In [1]: import numpy as np

In [2]: np.set_printoptions(suppress=True, linewidth=100)

In [3]: def rnd(a):
   ...:     return np.round(a, 2) + 0
   ...: 

In [4]: mat = np.loadtxt("data.csv", delimiter=",")

In [5]: mat
Out[5]: 
array([[1.  , 0.9 , 0.81, 0.73, 0.66],
       [0.9 , 1.  , 0.9 , 0.81, 0.73],
       [0.81, 0.9 , 1.  , 0.9 , 0.81],
       [0.73, 0.81, 0.9 , 1.  , 0.9 ],
       [0.66, 0.73, 0.81, 0.9 , 1.  ]])

In [6]: # equal to its transpose

In [7]: vals, V = np.linalg.eig(mat)

In [8]: rnd(np.sort(np.linalg.eigvals(np.linalg.inv(mat))))
Out[8]: array([ 0.23,  2.22,  6.77, 12.63, 17.26])

In [9]: rnd(vals)
Out[9]: array([4.26, 0.45, 0.15, 0.08, 0.06])

In [10]: f = np.array([-3, 2, -2, 1, -1, -2, -2, -2, 1, 1, -1]) + 0.5

In [11]: W0 = np.eye(11) - 2 * np.outer(f, f) / (f @ f)

In [12]: rnd(W0)
Out[12]: 
array([[ 0.57,  0.43, -0.26,  0.26, -0.09, -0.26, -0.26, -0.26,  0.26,  0.26, -0.09],
       [ 0.43,  0.57,  0.26, -0.26,  0.09,  0.26,  0.26,  0.26, -0.26, -0.26,  0.09],
       [-0.26,  0.26,  0.84,  0.16, -0.05, -0.16, -0.16, -0.16,  0.16,  0.16, -0.05],
       [ 0.26, -0.26,  0.16,  0.84,  0.05,  0.16,  0.16,  0.16, -0.16, -0.16,  0.05],
       [-0.09,  0.09, -0.05,  0.05,  0.98, -0.05, -0.05, -0.05,  0.05,  0.05, -0.02],
       [-0.26,  0.26, -0.16,  0.16, -0.05,  0.84, -0.16, -0.16,  0.16,  0.16, -0.05],
       [-0.26,  0.26, -0.16,  0.16, -0.05, -0.16,  0.84, -0.16,  0.16,  0.16, -0.05],
       [-0.26,  0.26, -0.16,  0.16, -0.05, -0.16, -0.16,  0.84,  0.16,  0.16, -0.05],
       [ 0.26, -0.26,  0.16, -0.16,  0.05,  0.16,  0.16,  0.16,  0.84, -0.16,  0.05],
       [ 0.26, -0.26,  0.16, -0.16,  0.05,  0.16,  0.16,  0.16, -0.16,  0.84,  0.05],
       [-0.09,  0.09, -0.05,  0.05, -0.02, -0.05, -0.05, -0.05,  0.05,  0.05,  0.98]])

In [13]: q, Rm = np.linalg.qr(W0)

In [14]: rnd(np.abs(np.diag(Rm)))
Out[14]: array([1., 1., 1., 1., 1., 1., 1., 1., 1., 1., 1.])

In [15]: np.allclose(Rm.T @ Rm, W0.T @ W0)
Out[15]: True
